$ ipython --no-banner

In [1]: import numpy as np

In [2]: np.set_printoptions(precision=1, suppress=True, linewidth=140)

In [3]: def rnd(a):
   ...:     return np.round(a, 1) + 0
   ...: 

In [4]: F = np.loadtxt("run8.csv", delimiter=",")

In [5]: F
Out[5]: 
array([[ 3.,  0.,  2.,  1.,  3., -2., -1.,  3., -1., -3.],
       [-3.,  2.,  2., -1.,  3.,  2.,  1.,  3.,  1., -1.],
       [-3.,  3.,  0.,  2., -3., -3.,  2.,  1., -2.,  1.],
       [-2.,  2.,  1., -2.,  2.,  2.,  1.,  1., -3.,  1.],
       [ 1.,  0.,  3., -1.,  0.,  0.,  2.,  3.,  0., -3.],
       [-2.,  3.,  0.,  3.,  1.,  1.,  0.,  0.,  2.,  2.],
       [-2.,  3.,  2.,  0., -2.,  1.,  1.,  2., -3.,  1.],
       [ 0.,  0.,  1.,  2., -1.,  1.,  1., -1.,  1., -3.],
       [ 1., -2.,  1., -1., -2.,  0., -1.,  2., -2., -2.],
       [-2., -1., -3.,  3.,  1.,  3.,  1., -1., -3., -2.],
       [ 1.,  0.,  3., -1.,  0.,  0.,  2.,  3.,  0., -3.],
       [ 2., -1.,  0., -1.,  1., -2.,  3., -1., -3., -2.],
       [ 2.,  2.,  2., -3.,  1.,  1.,  3.,  0., -3., -3.]])

In [6]: F.shape
Out[6]: (13, 10)

In [7]: np.linalg.matrix_rank(F)
Out[7]: np.int64(10)

In [8]: F - F[0]
Out[8]: 
array([[ 0.,  0.,  0.,  0.,  0.,  0.,  0.,  0.,  0.,  0.],
       [-6.,  2.,  0., -2.,  0.,  4.,  2.,  0.,  2.,  2.],
       [-6.,  3., -2.,  1., -6., -1.,  3., -2., -1.,  4.],
       [-5.,  2., -1., -3., -1.,  4.,  2., -2., -2.,  4.],
       [-2.,  0.,  1., -2., -3.,  2.,  3.,  0.,  1.,  0.],
       [-5.,  3., -2.,  2., -2.,  3.,  1., -3.,  3.,  5.],
       [-5.,  3.,  0., -1., -5.,  3.,  2., -1., -2.,  4.],
       [-3.,  0., -1.,  1., -4.,  3.,  2., -4.,  2.,  0.],
       [-2., -2., -1., -2., -5.,  2.,  0., -1., -1.,  1.],
       [-5., -1., -5.,  2., -2.,  5.,  2., -4., -2.,  1.],
       [-2.,  0.,  1., -2., -3.,  2.,  3.,  0.,  1.,  0.],
       [-1., -1., -2., -2., -2.,  0.,  4., -4., -2.,  1.],
       [-1.,  2.,  0., -4., -2.,  3.,  4., -3., -2.,  0.]])

In [9]: np.count_nonzero(F)
Out[9]: np.int64(111)

In [10]: np.diff(F, axis=0)
Out[10]: 
array([[-6.,  2.,  0., -2.,  0.,  4.,  2.,  0.,  2.,  2.],
       [ 0.,  1., -2.,  3., -6., -5.,  1., -2., -3.,  2.],
       [ 1., -1.,  1., -4.,  5.,  5., -1.,  0., -1.,  0.],
       [ 3., -2.,  2.,  1., -2., -2.,  1.,  2.,  3., -4.],
       [-3.,  3., -3.,  4.,  1.,  1., -2., -3.,  2.,  5.],
       [ 0.,  0.,  2., -3., -3.,  0.,  1.,  2., -5., -1.],
       [ 2., -3., -1.,  2.,  1.,  0.,  0., -3.,  4., -4.],
       [ 1., -2.,  0., -3., -1., -1., -2.,  3., -3.,  1.],
       [-3.,  1., -4.,  4.,  3.,  3.,  2., -3., -1.,  0.],
       [ 3.,  1.,  6., -4., -1., -3.,  1.,  4.,  3., -1.],
       [ 1., -1., -3.,  0.,  1., -2.,  1., -4., -3.,  1.],
       [ 0.,  3.,  2., -2.,  0.,  3.,  0.,  1.,  0., -1.]])

In [11]: rnd(np.linalg.svd(F, compute_uv=False))
Out[11]: array([12.4, 10.2,  8. ,  7.4,  6.5,  5.2,  4.9,  3.2,  1.5,  1. ])

In [12]: F.sum(axis=0)
Out[12]: array([ -4.,  11.,  14.,   1.,   4.,   4.,  15.,  15., -16., -17.])

In [13]: rnd(np.linalg.norm(F))
Out[13]: np.float64(22.0)

In [14]: U, sig, VT = np.linalg.svd(F, full_matrices=False)

In [15]: rnd(VT @ VT.T)
Out[15]: 
array([[1., 0., 0., 0., 0., 0., 0., 0., 0., 0.],
       [0., 1., 0., 0., 0., 0., 0., 0., 0., 0.],
       [0., 0., 1., 0., 0., 0., 0., 0., 0., 0.],
       [0., 0., 0., 1., 0., 0., 0., 0., 0., 0.],
       [0., 0., 0., 0., 1., 0., 0., 0., 0., 0.],
       [0., 0., 0., 0., 0., 1., 0., 0., 0., 0.],
       [0., 0., 0., 0., 0., 0., 1., 0., 0., 0.],
       [0., 0., 0., 0., 0., 0., 0., 1., 0., 0.],
       [0., 0., 0., 0., 0., 0., 0., 0., 1., 0.],
       [0., 0., 0., 0., 0., 0., 0., 0., 0., 1.]])

In [16]: np.allclose(U * sig @ VT, F)
Out[16]: True

In [17]: rnd(sig / sig[0])
Out[17]: array([1. , 0.8, 0.6, 0.6, 0.5, 0.4, 0.4, 0.3, 0.1, 0.1])

In [18]: rnd(np.abs(VT[0]))
Out[18]: array([0.3, 0.1, 0.4, 0.3, 0.2, 0. , 0.3, 0.4, 0.3, 0.5])

In [19]: rnd(np.cumsum(sig ** 2) / np.sum(sig ** 2))
Out[19]: array([0.3, 0.5, 0.7, 0.8, 0.9, 0.9, 1. , 1. , 1. , 1. ])

In [20]: np.abs(U[:, 0]).round(6).argmax()
Out[20]: np.int64(12)

In [21]: A = np.array([[1, -1, 1, -1],
    ...:     [1, 0, 0, 0],
    ...:     [1, 1, 1, 1],
    ...:     [1, 2, 4, 8],
    ...:     [1, 3, 9, 27],
    ...:     [1, 4, 16, 64],
    ...:     [1, 5, 25, 125],
    ...:     [1, 6, 36, 216],
    ...:     [1, 7, 49, 343],
    ...:     [1, 8, 64, 512],
    ...:     [1, 9, 81, 729]])

In [22]: round(np.log10(np.linalg.cond(A)))
Out[22]: 3

In [23]: rnd(np.linalg.norm(A, 2) / np.linalg.norm(A))
Out[23]: np.float64(1.0)

In [24]: out = np.c_[A[:, :1] @ np.array([[0]]), np.array([9, -4, -7, 4, -2, 9, -7, 5, -3, 7, -3])]

In [25]: out
Out[25]: 
array([[ 0,  9],
       [ 0, -4],
       [ 0, -7],
       [ 0,  4],
       [ 0, -2],
       [ 0,  9],
       [ 0, -7],
       [ 0,  5],
       [ 0, -3],
       [ 0,  7],
       [ 0, -3]])

In [26]: np.linalg.matrix_rank(np.c_[A, out])
Out[26]: np.int64(5)

In [27]: rng = np.random.default_rng(872)

In [28]: labels = rng.permutation(4)

In [29]: out = A[:, labels] * rng.choice([-1, 1], 4)

In [30]: out
Out[30]: 
array([[  1,  -1,   1,   1],
       [  0,   0,   0,   1],
       [ -1,   1,   1,   1],
       [ -2,   8,   4,   1],
       [ -3,  27,   9,   1],
       [ -4,  64,  16,   1],
       [ -5, 125,  25,   1],
       [ -6, 216,  36,   1],
       [ -7, 343,  49,   1],
       [ -8, 512,  64,   1],
       [ -9, 729,  81,   1]])

In [31]: U, _, VT = np.linalg.svd(A.T @ out)

In [32]: labels
Out[32]: array([1, 3, 2, 0])

In [33]: rnd(np.linalg.lstsq(A, out)[0])
Out[33]: 
array([[ 0.,  0.,  0.,  1.],
       [-1.,  0.,  0.,  0.],
       [ 0.,  0.,  1.,  0.],
       [ 0.,  1.,  0.,  0.]])

In [34]: rnd(U @ VT)
Out[34]: 
array([[ 0.,  0.,  0.,  1.],
       [-1.,  0.,  0.,  0.],
       [ 0.,  0.,  1.,  0.],
       [ 0.,  1.,  0.,  0.]])
